$ python -q
>>> import numpy as np
>>> import numpy.linalg as la
>>> np.set_printoptions(precision=2, suppress=True, linewidth=120)
>>> X = np.load("dump.npy")
>>> X
array([[  7,  -1,   0],
       [  6,  -2,  -5],
       [  4,  -3,  -5],
       [ 11,  -7,  -7],
       [  7,   2,  -8],
       [ 15,   4, -15],
       [ 20,  12, -13],
       [ 22,  21, -15],
       [ 15,  29,  -8],
       [ 11,  36,  -8],
       [  8,  29, -15],
       [  6,  36, -17]])
>>> Xc = (X - X.mean(axis=0)) / X.std(axis=0)
>>> Xc.std(axis=0)
array([1., 1., 1.])
>>> np.argwhere(np.abs(Xc) > 2)
array([], shape=(0, 2), dtype=int64)
>>> b = la.lstsq(np.delete(Xc, 1, axis=1), Xc[:, 1])[0]
>>> np.abs(b).argmax()
np.int64(1)
>>> round(1 - np.var(Xc[:, 1] - np.delete(Xc, 1, axis=1) @ b), 2)
np.float64(0.32)
>>> q, Rm = la.qr(X)
>>> np.round(q @ Rm, 2) + 0
array([[  7.,  -1.,   0.],
       [  6.,  -2.,  -5.],
       [  4.,  -3.,  -5.],
       [ 11.,  -7.,  -7.],
       [  7.,   2.,  -8.],
       [ 15.,   4., -15.],
       [ 20.,  12., -13.],
       [ 22.,  21., -15.],
       [ 15.,  29.,  -8.],
       [ 11.,  36.,  -8.],
       [  8.,  29., -15.],
       [  6.,  36., -17.]])
>>> np.round(np.trace(q @ q.T), 2)
np.float64(3.0)
>>> q.shape, Rm.shape
((12, 3), (3, 3))
>>> Rm
array([[-42.73, -45.56,  33.42],
       [  0.  ,  53.53,  -9.66],
       [  0.  ,   0.  ,  14.62]])
>>> G = X.T @ X
>>> np.diag(G)
array([1826, 4942, 1424])
>>> (X @ X.T).shape
(12, 12)
>>> np.trace(G), (X ** 2).sum()
(np.int64(8192), np.int64(8192))
>>> la.svd(X, compute_uv=False) ** 2
array([6971.35, 1070.72,  149.93])
>>> G
array([[ 1826,  1947, -1428],
       [ 1947,  4942, -2040],
       [-1428, -2040,  1424]])
>>> la.eigvalsh(G)[::-1]
array([6971.35, 1070.72,  149.93])
>>> basis = X[[4, 11]].astype(float)
>>> for _ in range(5):
...     lab = la.norm(X[:, None] - basis, axis=-1).argmin(axis=1)
...     basis = np.array([X[lab == j].mean(axis=0) for j in range(2)])
... 
>>> lab
array([0, 0, 0, 0, 0, 0, 0, 1, 1, 1, 1, 1])
>>> np.bincount(lab)
array([7, 5])
>>> np.abs(basis[1] - basis[0]).argmax()
np.int64(1)
>>> M = np.loadtxt("w.csv", delimiter=",")
>>> M
array([[  0.,   0.,   0.,   0.,   0.,   0.,   0.,   0.,   0.,   0.,   0.,   0.],
       [  0.,  25., -10.,   0., -20., -10., -15., -25.,  25., -15.,  25.,   5.],
       [  0., -10.,   4.,   0.,   8.,   4.,   6.,  10., -10.,   6., -10.,  -2.],
       [  0.,   0.,   0.,   0.,   0.,   0.,   0.,   0.,   0.,   0.,   0.,   0.],
       [  0., -20.,   8.,   0.,  16.,   8.,  12.,  20., -20.,  12., -20.,  -4.],
       [  0., -10.,   4.,   0.,   8.,   4.,   6.,  10., -10.,   6., -10.,  -2.],
       [  0., -15.,   6.,   0.,  12.,   6.,   9.,  15., -15.,   9., -15.,  -3.],
       [  0., -25.,  10.,   0.,  20.,  10.,  15.,  25., -25.,  15., -25.,  -5.],
       [  0.,  25., -10.,   0., -20., -10., -15., -25.,  25., -15.,  25.,   5.],
       [  0., -15.,   6.,   0.,  12.,   6.,   9.,  15., -15.,   9., -15.,  -3.],
       [  0.,  25., -10.,   0., -20., -10., -15., -25.,  25., -15.,  25.,   5.],
       [  0.,   5.,  -2.,   0.,  -4.,  -2.,  -3.,  -5.,   5.,  -3.,   5.,   1.]])
>>> left, sigma, vt = la.svd(M, full_matrices=False)
>>> np.abs(left[:, 0]).round(6).argmax()
np.int64(1)
>>> np.round(vt @ vt.T, 2) + 0
array([[1., 0., 0., 0., 0., 0., 0., 0., 0., 0., 0., 0.],
       [0., 1., 0., 0., 0., 0., 0., 0., 0., 0., 0., 0.],
       [0., 0., 1., 0., 0., 0., 0., 0., 0., 0., 0., 0.],
       [0., 0., 0., 1., 0., 0., 0., 0., 0., 0., 0., 0.],
       [0., 0., 0., 0., 1., 0., 0., 0., 0., 0., 0., 0.],
       [0., 0., 0., 0., 0., 1., 0., 0., 0., 0., 0., 0.],
       [0., 0., 0., 0., 0., 0., 1., 0., 0., 0., 0., 0.],
       [0., 0., 0., 0., 0., 0., 0., 1., 0., 0., 0., 0.],
       [0., 0., 0., 0., 0., 0., 0., 0., 1., 0., 0., 0.],
       [0., 0., 0., 0., 0., 0., 0., 0., 0., 1., 0., 0.],
       [0., 0., 0., 0., 0., 0., 0., 0., 0., 0., 1., 0.],
       [0., 0., 0., 0., 0., 0., 0., 0., 0., 0., 0., 1.]])
>>> np.allclose(M, M.T)
True
>>> np.trace(M)
np.float64(143.0)
>>> (M + M.T) / 2
array([[  0.,   0.,   0.,   0.,   0.,   0.,   0.,   0.,   0.,   0.,   0.,   0.],
       [  0.,  25., -10.,   0., -20., -10., -15., -25.,  25., -15.,  25.,   5.],
       [  0., -10.,   4.,   0.,   8.,   4.,   6.,  10., -10.,   6., -10.,  -2.],
       [  0.,   0.,   0.,   0.,   0.,   0.,   0.,   0.,   0.,   0.,   0.,   0.],
       [  0., -20.,   8.,   0.,  16.,   8.,  12.,  20., -20.,  12., -20.,  -4.],
       [  0., -10.,   4.,   0.,   8.,   4.,   6.,  10., -10.,   6., -10.,  -2.],
       [  0., -15.,   6.,   0.,  12.,   6.,   9.,  15., -15.,   9., -15.,  -3.],
       [  0., -25.,  10.,   0.,  20.,  10.,  15.,  25., -25.,  15., -25.,  -5.],
       [  0.,  25., -10.,   0., -20., -10., -15., -25.,  25., -15.,  25.,   5.],
       [  0., -15.,   6.,   0.,  12.,   6.,   9.,  15., -15.,   9., -15.,  -3.],
       [  0.,  25., -10.,   0., -20., -10., -15., -25.,  25., -15.,  25.,   5.],
       [  0.,   5.,  -2.,   0.,  -4.,  -2.,  -3.,  -5.,   5.,  -3.,   5.,   1.]])
>>> np.allclose(M @ M.T, M.T @ M)
True
>>> np.round(np.sort(np.abs(la.eigvals(M))), 2) + 0
array([  0.,   0.,   0.,   0.,   0.,   0.,   0.,   0.,   0.,   0.,   0., 143.])
>>> la.lstsq(M[:-1].T, M[-1])[2]
np.int32(1)
>>> np.allclose(M[:-1].T @ la.lstsq(M[:-1].T, M[-1])[0], M[-1])
True
>>> np.abs(np.diag(la.qr(M)[1])) > 1e-9
array([False,  True, False, False, False, False, False, False, False, False, False, False])
>>> [round(float(x), 2) for x in la.svd(M, compute_uv=False)[:3]]
[143.0, 0.0, 0.0]
>>> np.argsort(-la.norm(M, axis=0).round(6), kind="stable")[:3]
array([1, 7, 8])
>>> la.matrix_rank(M, rtol=0.1)
np.int64(1)
>>> round(la.norm(M, 2) / la.norm(M), 2)
np.float64(1.0)
>>> arr = np.load("a.npy")
>>> arr
array([[ 0.31, -0.56,  0.24],
       [ 0.02, -0.27,  0.38],
       [ 0.1 , -0.42,  0.45],
       [ 0.1 , -0.42,  0.45],
       [-0.2 ,  0.46, -0.31],
       [ 0.38, -0.85,  0.78],
       [-0.1 ,  0.54, -0.62],
       [ 0.4 , -0.84,  0.74],
       [-0.24,  0.39, -0.08],
       [-0.04,  0.61, -0.78],
       [ 0.24, -0.39,  0.08],
       [ 0.06, -0.66,  0.81],
       [ 0.33, -0.64,  0.38],
       [-0.24,  0.72, -0.71],
       [-0.31,  0.56, -0.24],
       [ 0.25, -0.71,  0.66],
       [ 0.65, -0.98,  0.95],
       [ 0.46, -0.92,  0.88],
       [ 0.54, -0.91,  0.74],
       [ 0.35, -0.83,  0.78],
       [-0.29,  0.54, -0.24],
       [-0.18,  0.35, -0.16],
       [ 0.  , -0.1 ,  0.16],
       [ 0.59, -0.97,  0.94],
       [ 0.16, -0.63,  0.66],
       [ 0.49, -0.96,  0.96],
       [-0.22,  0.65, -0.62],
       [ 0.27, -0.75,  0.71],
       [-0.04, -0.28,  0.51],
       [ 0.02,  0.35, -0.56],
       [ 0.16, -0.45,  0.38],
       [-0.1 ,  0.74, -0.86],
       [-0.36,  0.92, -0.92],
       [-0.14,  0.39, -0.31],
       [-0.27,  0.73, -0.66],
       [ 0.25, -0.37,  0.  ],
       [ 0.18,  0.32, -0.74],
       [ 0.22, -0.79,  0.83]])
>>> G = np.cov(arr, rowvar=False)
>>> arr.std(axis=0)
array([0.27, 0.62, 0.61])
>>> round(float(np.corrcoef(arr[:, 2], arr[:, 1])[0, 1]), 2)
-0.96
>>> np.polyfit(arr[:, 2], arr[:, 1], 1)
array([-0.99, -0.02])
>>> Xc = arr - arr.mean(axis=0)
>>> left, sigma, vt = la.svd(Xc, full_matrices=False)
>>> round(float((sigma ** 2).sum() ** 2 / (sigma ** 4).sum()), 2)
1.08
>>> np.abs(vt[-1])
array([0.64, 0.65, 0.41])
>>> np.abs(left[:, 0]).argmax()
np.int64(32)
>>> sigma
array([5.5 , 1.08, 0.33])
>>> other = np.array([[1, 0, 3], [2, 3, 0], [2, -2, -2]])
>>> la.matrix_rank(np.vstack([arr, other.T]))
np.int64(3)
>>> G = arr.T @ arr
>>> G
array([[  3.22,  -6.52,   5.51],
       [ -6.52,  15.87, -14.74],
       [  5.51, -14.74,  14.81]])
>>> la.matrix_rank(G)
np.int64(3)
>>> round(np.trace(G), 2), np.round((arr ** 2).sum(), 2)
(np.float64(33.89), np.float64(33.89))
>>> la.eigvalsh(G)[::-1]
array([32.56,  1.21,  0.12])
>>> theta = np.radians(120)
>>> Rm = np.eye(3)
>>> Rm[2, 2] = Rm[1, 1] = np.cos(theta)
>>> Rm[2, 1], Rm[1, 2] = -np.sin(theta), np.sin(theta)
>>> Rm
array([[ 1.  ,  0.  ,  0.  ],
       [ 0.  , -0.5 ,  0.87],
       [ 0.  , -0.87, -0.5 ]])
>>> other = G @ Rm.T
>>> la.svd(G, compute_uv=False), la.svd(other, compute_uv=False)
(array([32.56,  1.21,  0.12]), array([32.56,  1.21,  0.12]))
>>> np.abs(other - G).max(axis=0)
array([ 0.  , 36.57,  9.44])
>>> np.allclose(G @ G.T, other @ other.T)
True
>>> other
array([[  3.22,   8.04,   2.89],
       [ -6.52, -20.7 ,  -6.37],
       [  5.51,  20.19,   5.36]])
>>> np.round(la.det(Rm), 2), np.round(np.trace(Rm), 2)
(np.float64(1.0), np.float64(0.0))
>>> F = np.loadtxt("data.csv", delimiter=",")
>>> F
array([[0., 0., 0., 0., 0., 0., 0., 0., 0., 1., 0., 0.],
       [0., 0., 0., 2., 0., 0., 0., 0., 0., 0., 0., 0.],
       [0., 0., 0., 0., 0., 0., 0., 0., 0., 0., 0., 0.],
       [0., 0., 0., 0., 0., 0., 0., 0., 0., 0., 0., 0.],
       [0., 0., 0., 0., 0., 0., 0., 0., 0., 0., 2., 0.],
       [0., 0., 1., 0., 0., 0., 0., 0., 0., 0., 0., 0.],
       [0., 0., 0., 0., 0., 0., 0., 0., 0., 0., 0., 0.],
       [0., 0., 0., 0., 0., 1., 0., 0., 0., 0., 0., 0.],
       [0., 0., 0., 0., 0., 0., 0., 0., 0., 0., 0., 0.],
       [0., 0., 0., 0., 0., 0., 0., 0., 0., 0., 0., 0.],
       [0., 2., 0., 0., 0., 0., 0., 0., 0., 0., 0., 0.],
       [2., 0., 0., 0., 0., 0., 0., 0., 0., 0., 0., 0.]])
>>> other = np.array([[-1, 1],
...     [-4, 0],
...     [-1, 1],
...     [-1, 1],
...     [3, 1],
...     [-3, -2],
...     [-1, 5],
...     [5, -2],
...     [-2, 5],
...     [3, -1],
...     [-5, -1],
...     [-4, 0]])
>>> la.matrix_rank(F @ other)
np.int64(2)
>>> np.einsum("ij,ij->i", F, F)
array([1., 4., 0., 0., 4., 1., 0., 1., 0., 0., 4., 4.])
>>> la.matrix_rank(np.vstack([F, other.T]))
np.int64(9)
>>> A = np.loadtxt("sample11.csv", delimiter=",")
>>> A
array([[0.17, 0.08, 0.17, 0.  , 0.  , 0.08, 0.08, 0.17, 0.25],
       [0.  , 0.27, 0.09, 0.  , 0.27, 0.  , 0.18, 0.  , 0.18],
       [0.07, 0.07, 0.27, 0.2 , 0.13, 0.07, 0.  , 0.13, 0.07],
       [0.11, 0.06, 0.11, 0.22, 0.06, 0.11, 0.17, 0.  , 0.17],
       [0.07, 0.13, 0.  , 0.2 , 0.13, 0.13, 0.07, 0.2 , 0.07],
       [0.13, 0.13, 0.2 , 0.07, 0.13, 0.13, 0.  , 0.2 , 0.  ],
       [0.14, 0.  , 0.14, 0.14, 0.07, 0.  , 0.21, 0.14, 0.14],
       [0.  , 0.12, 0.12, 0.06, 0.19, 0.  , 0.19, 0.25, 0.06],
       [0.13, 0.13, 0.04, 0.04, 0.13, 0.09, 0.13, 0.13, 0.17]])
>>> other = la.inv(A)
>>> np.round(A @ other, 2) + 0
array([[1., 0., 0., 0., 0., 0., 0., 0., 0.],
       [0., 1., 0., 0., 0., 0., 0., 0., 0.],
       [0., 0., 1., 0., 0., 0., 0., 0., 0.],
       [0., 0., 0., 1., 0., 0., 0., 0., 0.],
       [0., 0., 0., 0., 1., 0., 0., 0., 0.],
       [0., 0., 0., 0., 0., 1., 0., 0., 0.],
       [0., 0., 0., 0., 0., 0., 1., 0., 0.],
       [0., 0., 0., 0., 0., 0., 0., 1., 0.],
       [0., 0., 0., 0., 0., 0., 0., 0., 1.]])
>>> np.allclose(other, A.T)
False
>>> np.round(la.det(A) * other, 2) + 0
array([[0., 0., 0., 0., 0., 0., 0., 0., 0.],
       [0., 0., 0., 0., 0., 0., 0., 0., 0.],
       [0., 0., 0., 0., 0., 0., 0., 0., 0.],
       [0., 0., 0., 0., 0., 0., 0., 0., 0.],
       [0., 0., 0., 0., 0., 0., 0., 0., 0.],
       [0., 0., 0., 0., 0., 0., 0., 0., 0.],
       [0., 0., 0., 0., 0., 0., 0., 0., 0.],
       [0., 0., 0., 0., 0., 0., 0., 0., 0.],
       [0., 0., 0., 0., 0., 0., 0., 0., 0.]])
>>> round(la.det(A) * la.det(other), 2)
np.float64(1.0)
>>> np.round(la.inv(other), 2) + 0
array([[0.17, 0.08, 0.17, 0.  , 0.  , 0.08, 0.08, 0.17, 0.25],
       [0.  , 0.27, 0.09, 0.  , 0.27, 0.  , 0.18, 0.  , 0.18],
       [0.07, 0.07, 0.27, 0.2 , 0.13, 0.07, 0.  , 0.13, 0.07],
       [0.11, 0.06, 0.11, 0.22, 0.06, 0.11, 0.17, 0.  , 0.17],
       [0.07, 0.13, 0.  , 0.2 , 0.13, 0.13, 0.07, 0.2 , 0.07],
       [0.13, 0.13, 0.2 , 0.07, 0.13, 0.13, 0.  , 0.2 , 0.  ],
       [0.14, 0.  , 0.14, 0.14, 0.07, 0.  , 0.21, 0.14, 0.14],
       [0.  , 0.12, 0.12, 0.06, 0.19, 0.  , 0.19, 0.25, 0.06],
       [0.13, 0.13, 0.04, 0.04, 0.13, 0.09, 0.13, 0.13, 0.17]])
>>> rng = np.random.default_rng(49)
>>> lab = rng.permutation(9)
>>> lab
array([7, 5, 6, 2, 8, 3, 4, 1, 0])
>>> other = A[lab][:, lab]
>>> np.diag(other)
array([0.25, 0.13, 0.21, 0.27, 0.17, 0.22, 0.13, 0.27, 0.17])
>>> round(float(la.det(other)), 2), round(la.det(A[lab]), 2)
(0.0, np.float64(0.0))
>>> np.sort(np.abs(la.eigvals(other)))
array([0.08, 0.08, 0.09, 0.09, 0.24, 0.24, 0.24, 0.24, 1.  ])
>>> u = np.array([-1, 0])
>>> np.convolve(A[1], u)
array([ 0.  , -0.27, -0.09,  0.  , -0.27,  0.  , -0.18,  0.  , -0.18,  0.  ])
>>> np.polyval(u, A[1])
array([ 0.  , -0.27, -0.09,  0.  , -0.27,  0.  , -0.18,  0.  , -0.18])
>>> np.array([np.convolve(row, u, "same") for row in A])
array([[-0.17, -0.08, -0.17,  0.  ,  0.  , -0.08, -0.08, -0.17, -0.25],
       [ 0.  , -0.27, -0.09,  0.  , -0.27,  0.  , -0.18,  0.  , -0.18],
       [-0.07, -0.07, -0.27, -0.2 , -0.13, -0.07,  0.  , -0.13, -0.07],
       [-0.11, -0.06, -0.11, -0.22, -0.06, -0.11, -0.17,  0.  , -0.17],
       [-0.07, -0.13,  0.  , -0.2 , -0.13, -0.13, -0.07, -0.2 , -0.07],
       [-0.13, -0.13, -0.2 , -0.07, -0.13, -0.13,  0.  , -0.2 ,  0.  ],
       [-0.14,  0.  , -0.14, -0.14, -0.07,  0.  , -0.21, -0.14, -0.14],
       [ 0.  , -0.12, -0.12, -0.06, -0.19,  0.  , -0.19, -0.25, -0.06],
       [-0.13, -0.13, -0.04, -0.04, -0.13, -0.09, -0.13, -0.13, -0.17]])
>>> other = np.array([[-2, -3, 1, 2, -2, 1, 0, 1, 1, -2, 1, -1],
...     [2, -3, 2, -2, 0, -2, -3, -3, 0, -2, 3, -2],
...     [0, 3, -3, 0, 2, 1, -1, -1, -2, -3, -1, 1],
...     [2, -3, -2, 3, 3, -2, -1, -2, -2, 2, 1, 0],
...     [3, -2, -1, 3, -1, -3, 1, 0, -3, -3, 2, 3],
...     [-2, -1, -1, 1, -2, 1, -2, 0, 0, 0, 1, 3],
...     [0, 0, -2, -3, 1, 2, 1, -3, 1, -3, 3, 3],
...     [0, 0, 0, 2, 1, 0, -3, -3, 1, -1, 1, -1],
...     [0, 0, -2, 0, -2, -3, 0, -1, -2, -2, -3, -3],
...     [-3, 3, -2, 3, 1, -1, 0, 3, 2, 1, 1, 1],
...     [3, 1, 0, 3, 0, -1, -2, 3, -3, -2, 2, 3],
...     [-2, 1, -2, -3, -1, 2, -3, -3, 0, -2, 3, 0]])
>>> data = np.triu(other, 1)
>>> data
array([[ 0, -3,  1,  2, -2,  1,  0,  1,  1, -2,  1, -1],
       [ 0,  0,  2, -2,  0, -2, -3, -3,  0, -2,  3, -2],
       [ 0,  0,  0,  0,  2,  1, -1, -1, -2, -3, -1,  1],
       [ 0,  0,  0,  0,  3, -2, -1, -2, -2,  2,  1,  0],
       [ 0,  0,  0,  0,  0, -3,  1,  0, -3, -3,  2,  3],
       [ 0,  0,  0,  0,  0,  0, -2,  0,  0,  0,  1,  3],
       [ 0,  0,  0,  0,  0,  0,  0, -3,  1, -3,  3,  3],
       [ 0,  0,  0,  0,  0,  0,  0,  0,  1, -1,  1, -1],
       [ 0,  0,  0,  0,  0,  0,  0,  0,  0, -2, -3, -3],
       [ 0,  0,  0,  0,  0,  0,  0,  0,  0,  0,  1,  1],
       [ 0,  0,  0,  0,  0,  0,  0,  0,  0,  0,  0,  3],
       [ 0,  0,  0,  0,  0,  0,  0,  0,  0,  0,  0,  0]])
>>> left, sigma, vt = la.svd(data)
>>> evecs = vt[:(sigma > 1e-8).sum()]
>>> vec = data[0] + 4 * data[7] + rng.integers(2) * np.eye(12)[2]
>>> vec
array([ 0., -3.,  2.,  2., -2.,  1.,  0.,  1.,  5., -6.,  5., -5.])
>>> np.allclose(evecs.T @ evecs @ vec, vec)
False
>>> np.round(evecs.T @ evecs, 2) + 0
array([[ 0.  ,  0.  ,  0.  ,  0.  ,  0.  ,  0.  ,  0.  ,  0.  ,  0.  ,  0.  ,  0.  ,  0.  ],
       [ 0.  ,  0.67, -0.33, -0.33,  0.  ,  0.  ,  0.  ,  0.  ,  0.  ,  0.  ,  0.  ,  0.  ],
       [ 0.  , -0.33,  0.67, -0.33,  0.  ,  0.  ,  0.  ,  0.  ,  0.  ,  0.  ,  0.  ,  0.  ],
       [ 0.  , -0.33, -0.33,  0.67,  0.  ,  0.  ,  0.  ,  0.  ,  0.  ,  0.  ,  0.  ,  0.  ],
       [ 0.  ,  0.  ,  0.  ,  0.  ,  1.  ,  0.  ,  0.  ,  0.  ,  0.  ,  0.  ,  0.  ,  0.  ],
       [ 0.  ,  0.  ,  0.  ,  0.  ,  0.  ,  1.  ,  0.  ,  0.  ,  0.  ,  0.  ,  0.  ,  0.  ],
       [ 0.  ,  0.  ,  0.  ,  0.  ,  0.  ,  0.  ,  1.  ,  0.  ,  0.  ,  0.  ,  0.  ,  0.  ],
       [ 0.  ,  0.  ,  0.  ,  0.  ,  0.  ,  0.  ,  0.  ,  1.  ,  0.  ,  0.  ,  0.  ,  0.  ],
       [ 0.  ,  0.  ,  0.  ,  0.  ,  0.  ,  0.  ,  0.  ,  0.  ,  1.  ,  0.  ,  0.  ,  0.  ],
       [ 0.  ,  0.  ,  0.  ,  0.  ,  0.  ,  0.  ,  0.  ,  0.  ,  0.  ,  1.  ,  0.  ,  0.  ],
       [ 0.  ,  0.  ,  0.  ,  0.  ,  0.  ,  0.  ,  0.  ,  0.  ,  0.  ,  0.  ,  1.  ,  0.  ],
       [ 0.  ,  0.  ,  0.  ,  0.  ,  0.  ,  0.  ,  0.  ,  0.  ,  0.  ,  0.  ,  0.  ,  1.  ]])
>>> np.diag(evecs.T @ evecs)
array([0.  , 0.67, 0.67, 0.67, 1.  , 1.  , 1.  , 1.  , 1.  , 1.  , 1.  , 1.  ])
